$ python -q
>>> import numpy as np
>>> np.set_printoptions(precision=1, suppress=True, linewidth=120)
>>> def tidy(a):
...     return np.round(a, 1) + 0
... 
>>> r0 = np.array([7, 5, 2, 7, 9, 7, 9, 9, 6, 6])
>>> r1 = np.array([-4, -5, 2, 3, -4, -4, 4])
>>> data = r0[:, None] + r1[None, :]
>>> data
array([[ 3,  2,  9, 10,  3,  3, 11],
       [ 1,  0,  7,  8,  1,  1,  9],
       [-2, -3,  4,  5, -2, -2,  6],
       [ 3,  2,  9, 10,  3,  3, 11],
       [ 5,  4, 11, 12,  5,  5, 13],
       [ 3,  2,  9, 10,  3,  3, 11],
       [ 5,  4, 11, 12,  5,  5, 13],
       [ 5,  4, 11, 12,  5,  5, 13],
       [ 2,  1,  8,  9,  2,  2, 10],
       [ 2,  1,  8,  9,  2,  2, 10]])
>>> # column 4 repeats column 0
>>> np.linalg.matrix_rank(data, rtol=0.1)
np.int64(2)
>>> [round(float(x), 1) for x in np.linalg.svd(data, compute_uv=False)[:3]]
[57.5, 9.1, 0.0]
>>> U, s, Vt = np.linalg.svd(data)
>>> evecs = Vt[:(s > 1e-8).sum()]
>>> rng = np.random.default_rng(8614)
>>> x = data[1] + -3 * data[3] + rng.integers(2) * np.eye(7)[1]
>>> x
array([ -8.,  -6., -20., -22.,  -8.,  -8., -24.])
>>> tidy(np.diag(evecs.T @ evecs))
array([0.2, 0.3, 0.2, 0.3, 0.2, 0.2, 0.4])
>>> np.linalg.matrix_rank(np.vstack([data, x]))
np.int64(2)
>>> tidy(evecs.T @ evecs)
array([[ 0.2,  0.3,  0. ,  0. ,  0.2,  0.2,  0. ],
       [ 0.3,  0.3,  0. ,  0. ,  0.3,  0.3, -0.1],
       [ 0. ,  0. ,  0.2,  0.3,  0. ,  0. ,  0.3],
       [ 0. ,  0. ,  0.3,  0.3,  0. ,  0. ,  0.4],
       [ 0.2,  0.3,  0. ,  0. ,  0.2,  0.2,  0. ],
       [ 0.2,  0.3,  0. ,  0. ,  0.2,  0.2,  0. ],
       [ 0. , -0.1,  0.3,  0.4,  0. ,  0. ,  0.4]])
>>> J = np.array([[0, 1, 0, 1, 0, 1],
...     [2, 0, 2, 0, 2, 0],
...     [1, 2, 1, 2, 1, 2],
...     [0, 1, 0, 1, 0, 1],
...     [2, 0, 2, 0, 2, 0],
...     [1, 2, 1, 2, 1, 2]])
>>> # column 2 repeats column 0
>>> U, s, Vt = np.linalg.svd(J, full_matrices=False)
>>> U.shape, s.shape, Vt.shape
((6, 6), (6,), (6, 6))
>>> tidy(np.cumsum(s ** 2) / np.sum(s ** 2))
array([0.7, 1. , 1. , 1. , 1. , 1. ])
>>> np.abs(U[:, 0]).round(6).argmax()
np.int64(2)
>>> tidy(np.abs(Vt[0]))
array([0.4, 0.4, 0.4, 0.4, 0.4, 0.4])
>>> tidy(s)
array([6.5, 4.2, 0. , 0. , 0. , 0. ])
>>> rank = np.linalg.matrix_rank(data)
>>> rank
np.int64(2)
>>> ns = np.linalg.svd(data)[2][rank:].T
>>> [int(np.linalg.matrix_rank(np.delete(data, i, axis=0))) for i in range(10)]
[2, 2, 2, 2, 2, 2, 2, 2, 2, 2]
>>> ns.shape
(7, 5)
>>> tidy(np.trace(np.linalg.pinv(J) @ J))
np.float64(2.0)
>>> tidy(J @ np.linalg.pinv(J) @ J)
array([[0., 1., 0., 1., 0., 1.],
       [2., 0., 2., 0., 2., 0.],
       [1., 2., 1., 2., 1., 2.],
       [0., 1., 0., 1., 0., 1.],
       [2., 0., 2., 0., 2., 0.],
       [1., 2., 1., 2., 1., 2.]])
>>> np.abs(np.diag(np.linalg.qr(J)[1])) > 1e-9
array([ True,  True, False, False, False, False])
>>> rank = np.linalg.matrix_rank(J)
>>> rank
np.int64(2)
>>> ns = np.linalg.svd(J)[2][rank:].T
>>> [int(np.linalg.matrix_rank(J[:, :j + 1])) for j in range(6)]
[1, 2, 2, 2, 2, 2]
>>> np.allclose(J @ ns, 0)
True
>>> [int(np.linalg.matrix_rank(np.delete(J, i, axis=0))) for i in range(6)]
[2, 2, 2, 2, 2, 2]
>>> tidy(ns @ ns.T)
array([[ 0.7,  0. , -0.3,  0. , -0.3,  0. ],
       [ 0. ,  0.7,  0. , -0.3,  0. , -0.3],
       [-0.3,  0. ,  0.7,  0. , -0.3,  0. ],
       [ 0. , -0.3,  0. ,  0.7,  0. , -0.3],
       [-0.3,  0. , -0.3,  0. ,  0.7,  0. ],
       [ 0. , -0.3,  0. , -0.3,  0. ,  0.7]])
>>> M = np.load("block5.npy")
>>> M
array([[ 0.,  0.,  0.,  0.,  0., -1.,  3., -4.],
       [ 0.,  0.,  0.,  0.,  0.,  1.,  0.,  3.],
       [ 0.,  0.,  0.,  0.,  0., -2.,  5.,  5.],
       [ 0.,  0.,  0.,  0.,  0.,  2.,  5., -3.],
       [ 0.,  0.,  0.,  0.,  0.,  1., -3., -5.],
       [-1.,  1., -2.,  2.,  1.,  0.,  0.,  0.],
       [ 3.,  0.,  5.,  5., -3.,  0.,  0.,  0.],
       [-4.,  3.,  5., -3., -5.,  0.,  0.,  0.]])
>>> # symmetric, so the eigenvalues are real
>>> def softmax(z):
...     e = np.exp(z - z.max(axis=-1, keepdims=True))
...     return e / e.sum(axis=-1, keepdims=True)
... 
>>> tidy(softmax(10 * M[2]))
array([0. , 0. , 0. , 0. , 0. , 0. , 0.5, 0.5])
>>> tidy(softmax(M[2] + 5))
array([0. , 0. , 0. , 0. , 0. , 0. , 0.5, 0.5])
>>> S = M @ M.T / np.sqrt(8)
>>> tidy(softmax(S + np.triu(np.full(S.shape, -np.inf), 1)))
array([[1. , 0. , 0. , 0. , 0. , 0. , 0. , 0. ],
       [0. , 1. , 0. , 0. , 0. , 0. , 0. , 0. ],
       [0. , 0. , 1. , 0. , 0. , 0. , 0. , 0. ],
       [0. , 0. , 0. , 1. , 0. , 0. , 0. , 0. ],
       [0. , 0. , 0. , 0. , 1. , 0. , 0. , 0. ],
       [0. , 0. , 0. , 0. , 0. , 0.9, 0. , 0. ],
       [0. , 0. , 0. , 0. , 0. , 0. , 1. , 0. ],
       [0. , 0. , 0. , 0. , 0. , 0. , 0. , 1. ]])
>>> [round(float(x), 1) for x in np.linalg.svd(M, compute_uv=False)[:3]]
[9.7, 9.7, 7.8]
>>> np.linalg.cond(M) > 100
np.True_
>>> np.linalg.matrix_rank(M, rtol=0.1)
np.int64(6)
>>> ev, evecs = np.linalg.eigh(M)
>>> tidy(np.abs(evecs[:, -1]))
array([0.1, 0.2, 0.5, 0. , 0.4, 0.1, 0.3, 0.6])
>>> tidy(np.linalg.eigvalsh(M @ M))
array([ 0. ,  0. ,  8.2,  8.2, 60.8, 60.8, 94. , 94. ])
>>> tidy(ev)
array([-9.7, -7.8, -2.9,  0. ,  0. ,  2.9,  7.8,  9.7])
>>> tidy(evecs @ np.diag(ev) @ evecs.T)
array([[ 0.,  0.,  0.,  0.,  0., -1.,  3., -4.],
       [ 0.,  0.,  0.,  0.,  0.,  1.,  0.,  3.],
       [ 0.,  0.,  0.,  0.,  0., -2.,  5.,  5.],
       [ 0.,  0.,  0.,  0.,  0.,  2.,  5., -3.],
       [ 0.,  0.,  0.,  0.,  0.,  1., -3., -5.],
       [-1.,  1., -2.,  2.,  1.,  0.,  0.,  0.],
       [ 3.,  0.,  5.,  5., -3.,  0.,  0.,  0.],
       [-4.,  3.,  5., -3., -5.,  0.,  0.,  0.]])
>>> np.abs(evecs[:, -1]).round(6).argmax()
np.int64(7)
>>> tidy(evecs.T @ evecs)
array([[1., 0., 0., 0., 0., 0., 0., 0.],
       [0., 1., 0., 0., 0., 0., 0., 0.],
       [0., 0., 1., 0., 0., 0., 0., 0.],
       [0., 0., 0., 1., 0., 0., 0., 0.],
       [0., 0., 0., 0., 1., 0., 0., 0.],
       [0., 0., 0., 0., 0., 1., 0., 0.],
       [0., 0., 0., 0., 0., 0., 1., 0.],
       [0., 0., 0., 0., 0., 0., 0., 1.]])
>>> W0 = np.load("a.npy")
>>> W0
array([[ 2.8, -0.3, -0.3],
       [ 3.4, -0.3, -0.1],
       [ 3.2,  0.3,  0. ],
       [ 2.7, -0.8, -0.4],
       [ 3.2,  0.2, -0.1],
       [ 2.3,  1. ,  0.7],
       [ 1.4,  1.3,  1.3],
       [ 2.2,  1.9,  0.8],
       [ 1.6,  0.9,  0.5],
       [ 1.8,  1.3,  1.4],
       [ 0. , -0.1,  2.7],
       [ 1. ,  0.6,  2.8],
       [ 0.4, -0.3,  3.3],
       [ 0.3, -0.1,  3.1],
       [ 0.4, -0.2,  2.6]])
>>> other = np.c_[W0[:, :1] @ np.array([[2]]), np.array([-2, 2, 2, -2, -2, -2, -3, -1, -1, -1, -3, 3, -1, 3, -2])]
>>> other
array([[ 5.6, -2. ],
       [ 6.8,  2. ],
       [ 6.4,  2. ],
       [ 5.4, -2. ],
       [ 6.4, -2. ],
       [ 4.6, -2. ],
       [ 2.8, -3. ],
       [ 4.4, -1. ],
       [ 3.2, -1. ],
       [ 3.6, -1. ],
       [ 0. , -3. ],
       [ 2. ,  3. ],
       [ 0.8, -1. ],
       [ 0.6,  3. ],
       [ 0.8, -2. ]])
>>> np.linalg.matrix_rank(np.c_[W0, other])
np.int64(4)
